$ ipython --no-banner

In [1]: import numpy as np

In [2]: from numpy import linalg as LA

In [3]: np.set_printoptions(suppress=True, linewidth=200)

In [4]: E = np.load("run2.npy")

In [5]: E.round(1) + 0
Out[5]: 
array([[ 0.4,  2.5,  7.6, -0.9, -3.8, -2.1,  3.8,  2.5,  1.6],
       [ 0.1,  1.6,  5.4, -0.3, -2.7, -2.1,  3.4,  1.6,  1.9],
       [-0.2, -0.1,  1. ,  0.4, -0.5, -1.3,  1.6, -0.1,  1.4],
       [ 0.1,  0.1,  0. , -0.1,  0. ,  0.2, -0.2,  0.1, -0.2],
       [ 0.3,  0.3,  0.1, -0.2,  0. ,  0.4, -0.3,  0.3, -0.3],
       [ 0.5,  0.4,  0.2, -0.3, -0.1,  0.5, -0.4,  0.4, -0.4],
       [ 0.8,  0.6,  0.3, -0.4, -0.1,  0.6, -0.4,  0.6, -0.2],
       [ 1.9,  1. ,  0.1, -0.1,  0. ,  0.1,  0.8,  1. ,  1.7],
       [ 3.6,  0.5, -2. ,  1.7,  1. , -2.4,  4.5,  0.5,  7.7],
       [ 3.9,  0.3, -2.5,  2. ,  1.2, -2.9,  5.2,  0.3,  8.8],
       [ 4. ,  0.2, -2.6,  2.2,  1.3, -3. ,  5.4,  0.2,  9.2],
       [ 5.5, -1.3, -6.3,  4.8,  3.2, -6.5, 10.1, -1.3, 16.8],
       [ 5.6, -1.5, -6.9,  5.2,  3.4, -7. , 10.7, -1.5, 17.8],
       [ 5.7, -1.6, -7.1,  5.4,  3.6, -7.2, 11. , -1.6, 18.3]])

In [6]: left, sig, VT = LA.svd(E)

In [7]: np.argmax(sig[:-1] / (sig[1:] + 1e-6)) + 1
Out[7]: np.int64(3)

In [8]: sig.round(1) + 0
Out[8]: array([46.6, 13.2,  4.1,  0. ,  0. ,  0. ,  0. ,  0. ,  0. ])

In [9]: A2 = left[:, :3] @ np.diag(sig[:3]) @ VT[:3]

In [10]: LA.matrix_rank(A2)
Out[10]: np.int64(3)

In [11]: round(np.abs(E - A2).max(), 1)
Out[11]: np.float64(0.0)

In [12]: x = np.array([-1, 3, 0, 3, -3, -3, 2, 2, 2])

In [13]: h = np.maximum(E @ x, 0)

In [14]: np.round(E.T @ h, 1)
Out[14]: array([ 1610.5,  -120.3, -1198.6,  1251.7,   599.3, -1904.2,  3035.6,  -120.3,  4766.4])

In [15]: h.round(1)
Out[15]: array([38.2, 31.8, 12.2,  0. ,  0. ,  0. ,  0. ,  7.8, 32.3, 36.5, 38. , 66.6, 70.3, 72. ])

In [16]: np.round(np.maximum(E @ (3 * x), 0), 1)
Out[16]: array([114.5,  95.3,  36.7,   0. ,   0. ,   0. ,   0. ,  23.5,  97. , 109.6, 114.1, 199.8, 210.8, 216.1])

In [17]: np.round(np.maximum(E @ x, 0) - np.maximum(-E @ x, 0), 1)
Out[17]: array([38.2, 31.8, 12.2, -1.2, -2. , -2.2, -1.4,  7.8, 32.3, 36.5, 38. , 66.6, 70.3, 72. ])

In [18]: X = np.load("w.npy")

In [19]: X
Out[19]: 
array([[0, 1, 2, 0, 0, 1, 1, 1],
       [0, 0, 2, 1, 0, 1, 1, 2],
       [0, 0, 0, 0, 1, 1, 1, 0],
       [0, 0, 0, 0, 1, 0, 1, 2],
       [0, 0, 0, 0, 0, 1, 1, 2],
       [0, 0, 0, 0, 0, 0, 2, 0],
       [0, 0, 0, 0, 0, 0, 0, 1],
       [0, 0, 0, 0, 0, 0, 0, 0]])

In [20]: np.allclose(X[:-1].T @ LA.lstsq(X[:-1].T, X[-1])[0], X[-1])
Out[20]: True

In [21]: np.abs(np.diag(LA.qr(X)[1])) > 1e-9
Out[21]: array([False, False, False, False, False, False, False, False])

In [22]: np.unique(X.round(6), axis=0).shape
Out[22]: (8, 8)

In [23]: np.round(X @ LA.pinv(X) @ X, 1) + 0
Out[23]: 
array([[0., 1., 2., 0., 0., 1., 1., 1.],
       [0., 0., 2., 1., 0., 1., 1., 2.],
       [0., 0., 0., 0., 1., 1., 1., 0.],
       [0., 0., 0., 0., 1., 0., 1., 2.],
       [0., 0., 0., 0., 0., 1., 1., 2.],
       [0., 0., 0., 0., 0., 0., 2., 0.],
       [0., 0., 0., 0., 0., 0., 0., 1.],
       [0., 0., 0., 0., 0., 0., 0., 0.]])

In [24]: K = np.load("a.npy")

In [25]: K
Out[25]: 
array([[ 349,   40,  212,  174,  147, -127, -138],
       [  40,  264,  -19,    6,   -2,   91,    1],
       [ 212,  -19,  275,  109,   -6, -120, -256],
       [ 174,    6,  109,  316,   64,  -18,   30],
       [ 147,   -2,   -6,   64,  264,   40,   62],
       [-127,   91, -120,  -18,   40,  274,  127],
       [-138,    1, -256,   30,   62,  127,  436]])

In [26]: x = np.ones(7)

In [27]: for _ in range(3):
    ...:     x = K @ x
    ...:     x /= LA.norm(x)
    ...:     print(round(x @ K @ x, 1))
    ...: 
543.4
613.8
710.6

In [28]: round(float(LA.eigvalsh(K)[-1]), 1)
Out[28]: 880.1

In [29]: F = np.array([[3, -1, 3, 3, -2, 0, 2, -3, -3, 1, 1],
    ...:     [0, -2, 0, 0, 2, -2, 2, 1, -3, -2, 2],
    ...:     [-1, -2, 0, 0, 0, -2, -3, 3, 3, -1, 0],
    ...:     [2, -1, -1, -2, 1, 0, -2, -1, 1, 2, 0],
    ...:     [0, -3, -1, -2, 0, 2, -1, 0, 1, 2, 0],
    ...:     [-1, 2, -3, -3, 1, -3, -1, -3, 1, -1, 3],
    ...:     [-1, -1, 2, 0, 0, -1, 0, -1, 1, 0, 1],
    ...:     [-2, 3, 2, -1, -2, -3, -1, -2, 2, 3, 3],
    ...:     [0, 1, 3, 1, -2, -2, 1, 1, -1, -1, 2],
    ...:     [-3, -1, -2, -1, -3, 0, -1, 2, -3, 1, -2],
    ...:     [2, -1, 0, -2, -3, 0, 1, -2, 3, -1, 3]])

In [30]: F
Out[30]: 
array([[ 3, -1,  3,  3, -2,  0,  2, -3, -3,  1,  1],
       [ 0, -2,  0,  0,  2, -2,  2,  1, -3, -2,  2],
       [-1, -2,  0,  0,  0, -2, -3,  3,  3, -1,  0],
       [ 2, -1, -1, -2,  1,  0, -2, -1,  1,  2,  0],
       [ 0, -3, -1, -2,  0,  2, -1,  0,  1,  2,  0],
       [-1,  2, -3, -3,  1, -3, -1, -3,  1, -1,  3],
       [-1, -1,  2,  0,  0, -1,  0, -1,  1,  0,  1],
       [-2,  3,  2, -1, -2, -3, -1, -2,  2,  3,  3],
       [ 0,  1,  3,  1, -2, -2,  1,  1, -1, -1,  2],
       [-3, -1, -2, -1, -3,  0, -1,  2, -3,  1, -2],
       [ 2, -1,  0, -2, -3,  0,  1, -2,  3, -1,  3]])

In [31]: cov = F.T @ F

In [32]: np.diag(cov)
Out[32]: array([33, 36, 41, 33, 36, 35, 27, 43, 54, 27, 41])

In [33]: cov
Out[33]: 
array([[ 33,  -9,  10,   9,   2,  12,  13, -16,  -1,  -2,   5],
       [ -9,  36,   4,   0,  -3, -14,   1, -14,   5,   3,  10],
       [ 10,   4,  41,  25, -14,  -7,  15,  -6,  -5,   3,  12],
       [  9,   0,  25,  33,  -2,   6,  16,   7, -22,  -5, -11],
       [  2,  -3, -14,  -2,  36,   3,  -3,   6,   0,  -9,  -8],
       [ 12, -14,  -7,   6,   3,  35,   4,   6,  -6,   6, -27],
       [ 13,   1,  15,  16,  -3,   4,  27,  -9, -22, -10,   7],
       [-16, -14,  -6,   7,   6,   6,  -9,  43,  -7, -10, -25],
       [ -1,   5,  -5, -22,   0,  -6, -22,  -7,  54,   4,  14],
       [ -2,   3,   3,  -5,  -9,   6, -10, -10,   4,  27,  -4],
       [  5,  10,  12, -11,  -8, -27,   7, -25,  14,  -4,  41]])

In [34]: x = np.array([1, 1, 3, 2, 0, 1, 3, 3, 3, 2, 3])

In [35]: target = F @ x

In [36]: target
Out[36]: array([ 10,  -2,   2,  -8,  -4, -19,   6,  14,  17, -22,  10])

In [37]: np.round(LA.solve(F, target + F[:, 0]), 1) + 0
Out[37]: array([2., 1., 3., 2., 0., 1., 3., 3., 3., 2., 3.])

In [38]: np.round(LA.solve(F, F[:, 4]), 1) + 0
Out[38]: array([0., 0., 0., 0., 1., 0., 0., 0., 0., 0., 0.])

In [39]: def softmax(z):
    ...:     e = np.exp(z - z.max(axis=-1, keepdims=True))
    ...:     return e / e.sum(axis=-1, keepdims=True)
    ...: 

In [40]: np.round(softmax(F).sum(axis=1), 1)
Out[40]: array([1., 1., 1., 1., 1., 1., 1., 1., 1., 1., 1.])

In [41]: np.round(softmax(F[4] + 3), 1) + 0
Out[41]: array([0. , 0. , 0. , 0. , 0. , 0.3, 0. , 0. , 0.1, 0.3, 0. ])

In [42]: np.round(softmax(10 * F[4]), 1) + 0
Out[42]: array([0. , 0. , 0. , 0. , 0. , 0.5, 0. , 0. , 0. , 0.5, 0. ])

In [43]: att = F @ F.T / np.sqrt(11)

In [44]: np.round(softmax(att), 1) + 0
Out[44]: 
array([[1. , 0. , 0. , 0. , 0. , 0. , 0. , 0. , 0. , 0. , 0. ],
       [0. , 1. , 0. , 0. , 0. , 0. , 0. , 0. , 0. , 0. , 0. ],
       [0. , 0. , 1. , 0. , 0. , 0. , 0. , 0. , 0. , 0. , 0. ],
       [0. , 0. , 0. , 0.8, 0.1, 0. , 0. , 0. , 0. , 0. , 0. ],
       [0. , 0. , 0. , 0.1, 0.9, 0. , 0. , 0. , 0. , 0. , 0. ],
       [0. , 0. , 0. , 0. , 0. , 1. , 0. , 0. , 0. , 0. , 0. ],
       [0. , 0. , 0. , 0. , 0. , 0. , 0.2, 0.5, 0.1, 0. , 0.1],
       [0. , 0. , 0. , 0. , 0. , 0. , 0. , 1. , 0. , 0. , 0. ],
       [0.1, 0. , 0. , 0. , 0. , 0. , 0. , 0. , 0.9, 0. , 0. ],
       [0. , 0. , 0. , 0. , 0. , 0. , 0. , 0. , 0. , 1. , 0. ],
       [0. , 0. , 0. , 0. , 0. , 0. , 0. , 0. , 0. , 0. , 1. ]])

In [45]: np.round(softmax(att)[4] @ F, 1) + 0
Out[45]: array([ 0.1, -2.8, -1. , -2. ,  0. ,  1.8, -1.1, -0.1,  1. ,  2. ,  0. ])

In [46]: softmax(att).round(6).argmax(axis=1)
Out[46]: array([ 0,  1,  2,  3,  4,  5,  7,  7,  8,  9, 10])

In [47]: np.round(softmax(att + np.triu(np.full(att.shape, -np.inf), 1)), 1) + 0
Out[47]: 
array([[1. , 0. , 0. , 0. , 0. , 0. , 0. , 0. , 0. , 0. , 0. ],
       [0. , 1. , 0. , 0. , 0. , 0. , 0. , 0. , 0. , 0. , 0. ],
       [0. , 0. , 1. , 0. , 0. , 0. , 0. , 0. , 0. , 0. , 0. ],
       [0. , 0. , 0. , 1. , 0. , 0. , 0. , 0. , 0. , 0. , 0. ],
       [0. , 0. , 0. , 0.1, 0.9, 0. , 0. , 0. , 0. , 0. , 0. ],
       [0. , 0. , 0. , 0. , 0. , 1. , 0. , 0. , 0. , 0. , 0. ],
       [0.1, 0.1, 0.1, 0. , 0. , 0.1, 0.6, 0. , 0. , 0. , 0. ],
       [0. , 0. , 0. , 0. , 0. , 0. , 0. , 1. , 0. , 0. , 0. ],
       [0.1, 0. , 0. , 0. , 0. , 0. , 0. , 0. , 0.9, 0. , 0. ],
       [0. , 0. , 0. , 0. , 0. , 0. , 0. , 0. , 0. , 1. , 0. ],
       [0. , 0. , 0. , 0. , 0. , 0. , 0. , 0. , 0. , 0. , 1. ]])
